>>> import numpy as np
>>> from numpy import linalg as LA
>>> np.set_printoptions(suppress=True, linewidth=160)
>>> def rnd(a):
...     return np.round(a, 2) + 0
... 
>>> A = np.load("mat.npy")
>>> A
array([[0, 0, 1, 0],
       [0, 0, 0, 0],
       [1, 0, 0, 1],
       [0, 0, 1, 0]])
>>> vec = np.array([3, -2, 3, 0])
>>> h = np.maximum(A @ vec, 0)
>>> A * (h > 1e-9)[:, None]
array([[0, 0, 1, 0],
       [0, 0, 0, 0],
       [1, 0, 0, 1],
       [0, 0, 1, 0]])
>>> rnd(np.tanh(A @ vec))
array([1., 0., 1., 1.])
>>> np.maximum(A @ vec, 0) - np.maximum(-A @ vec, 0)
array([3, 0, 3, 3])
>>> rnd(LA.eigvals(A).sum().real)
np.float64(0.0)
>>> rnd(LA.det(A[::-1]))
np.float64(0.0)
>>> rnd(LA.det(A.T))
np.float64(0.0)
>>> rnd(LA.det(2 * A)), rnd(LA.det(A))
(np.float64(0.0), np.float64(0.0))
>>> rnd(LA.eigvals(A))
array([-1.41,  0.  ,  1.41,  0.  ])
>>> np.kron(np.eye(2, dtype=int), A)
array([[0, 0, 1, 0, 0, 0, 0, 0],
       [0, 0, 0, 0, 0, 0, 0, 0],
       [1, 0, 0, 1, 0, 0, 0, 0],
       [0, 0, 1, 0, 0, 0, 0, 0],
       [0, 0, 0, 0, 0, 0, 1, 0],
       [0, 0, 0, 0, 0, 0, 0, 0],
       [0, 0, 0, 0, 1, 0, 0, 1],
       [0, 0, 0, 0, 0, 0, 1, 0]])
>>> np.einsum("ii->", A)
np.int64(0)
>>> proj = np.triu(np.array([[2, -3, 1, -1], [0, 3, 0, 3], [0, 1, -3, -1], [-2, 0, -2, 2]]), 1) + np.eye(4)
>>> other = proj @ A @ LA.inv(proj)
>>> other
array([[ 1.,  3., -1., -8.],
       [ 0.,  0.,  3.,  3.],
       [ 1.,  3., -2., -9.],
       [ 0.,  0.,  1.,  1.]])
>>> rnd(np.poly(other))
array([ 1.,  0., -2.,  0.,  0.])
>>> rnd(LA.det(other))
np.float64(0.0)
>>> r = LA.matrix_rank(A)
>>> r
np.int64(2)
>>> ns = LA.svd(A)[2][r:].T
>>> [int(LA.matrix_rank(np.delete(A, i, axis=0))) for i in range(4)]
[2, 2, 1, 2]
>>> LA.matrix_rank(A.T @ A), LA.matrix_rank(A @ A.T)
(np.int64(2), np.int64(2))
>>> [int(LA.matrix_rank(A[:, :j + 1])) for j in range(4)]
[1, 1, 2, 2]
>>> ns.shape
(4, 2)
>>> [int(LA.matrix_rank(A[:i])) for i in range(1, len(A) + 1)]
[1, 1, 2, 2]
>>> rnd(np.sort(LA.eigvals(A).real))
array([-1.41,  0.  ,  0.  ,  1.41])
>>> rnd(LA.det(A))
np.float64(0.0)
>>> (LA.matrix_power((A != 0) + (A.T != 0) + np.eye(4), 4) > 0).astype(int)
array([[1, 0, 1, 1],
       [0, 1, 0, 0],
       [1, 0, 1, 1],
       [1, 0, 1, 1]])
>>> arr = np.array([[0, 0, 0], [0, 3, 3], [0, 0, 1]])
>>> np.diff(arr, axis=0)
array([[ 0,  3,  3],
       [ 0, -3, -2]])
>>> arr[3]
Traceback (most recent call last):
  File "<python-input-36>", line 1, in <module>
    arr[3]
    ~~~^^^
IndexError: index 3 is out of bounds for axis 0 with size 3
>>> np.abs(arr).max()
np.int64(3)
>>> rnd(arr.mean(axis=0))
array([0.  , 1.  , 1.33])
>>> left, sig, Vt = LA.svd(A)
>>> vecs = Vt[:(sig > 1e-8).sum()]
>>> rng = np.random.default_rng(61597)
>>> vec = A[0] + 4 * A[1] + rng.integers(2) * np.eye(4)[3]
>>> vec
array([0., 0., 1., 0.])
>>> LA.matrix_rank(np.vstack([A, vec]))
np.int64(2)
>>> rnd(vecs.T @ vecs)
array([[0.5, 0. , 0. , 0.5],
       [0. , 0. , 0. , 0. ],
       [0. , 0. , 1. , 0. ],
       [0.5, 0. , 0. , 0.5]])
>>> u = np.array([0, 2])
>>> np.cross(arr[1, :3], arr[0, :3])
array([0, 0, 0])
>>> np.convolve(arr[1], u)
array([0, 0, 6, 6])
>>> np.array([np.convolve(row, u, "same") for row in arr])
array([[0, 0, 0],
       [0, 0, 6],
       [0, 0, 0]])
>>> feats = np.array([[0, 4], [0, 0]])
>>> np.argsort(-LA.norm(feats, axis=0).round(6), kind="stable")[:3]
array([1, 0])
>>> rnd(np.trace(LA.pinv(feats) @ feats))
np.float64(1.0)
>>> LA.lstsq(feats[:-1].T, feats[-1])[2]
np.int32(1)
>>> np.unique(feats.round(6), axis=0).shape
(2, 2)
>>> try:
...     LA.inv(feats)
... except LA.LinAlgError as e:
...     print("failed:", e)
... 
failed: Singular matrix
>>> rnd(feats @ LA.pinv(feats) @ feats)
array([[0., 4.],
       [0., 0.]])
>>> np.abs(np.diag(LA.qr(feats)[1])) > 1e-9
array([False, False])
>>> r = LA.matrix_rank(feats)
>>> r
np.int64(1)
>>> ns = LA.svd(feats)[2][r:].T
>>> feats @ ns
array([[0.],
       [0.]])
>>> ns[:, 0] / ns[np.abs(ns[:, 0]).round(6).argmax(), 0]
array([ 1., -0.])
>>> [int(LA.matrix_rank(np.delete(feats, i, axis=0))) for i in range(2)]
[0, 1]
>>> [int(LA.matrix_rank(feats[:, :j + 1])) for j in range(2)]
[0, 1]
>>> LA.matrix_rank(feats.T @ feats), LA.matrix_rank(feats @ feats.T)
(np.int64(1), np.int64(1))
>>> other = A + rng.integers(-2, 3, (4, 2)) @ rng.integers(-2, 3, (2, 4))
>>> other
array([[ 2,  3,  2, -6],
       [-1, -1, -1,  2],
       [ 0,  1, -3, -1],
       [ 0, -1,  2,  2]])
>>> rnd(LA.svd(other - A, compute_uv=False))
array([7.95, 3.85, 0.  , 0.  ])
>>> LA.matrix_rank(other - A, tol=1e-8)
np.int64(2)
>>> np.abs(other - A).sum(axis=1)
array([12,  5,  7,  4])
>>> M = np.load("x.npy")
>>> M
array([[ 4.,  3., -1., -3.],
       [ 3., 12., -3., -9.],
       [-1., -3.,  4.,  3.],
       [-3., -9.,  3., 12.]])
>>> np.einsum("ii->", M)
np.float64(32.0)
>>> rnd(np.poly(M))
array([   1.,  -32.,  234., -648.,  621.])
>>> rnd(LA.eigvals(M).sum().real)
np.float64(32.0)
>>> rnd(LA.eigvals(M))
array([ 3., 23.,  3.,  3.])
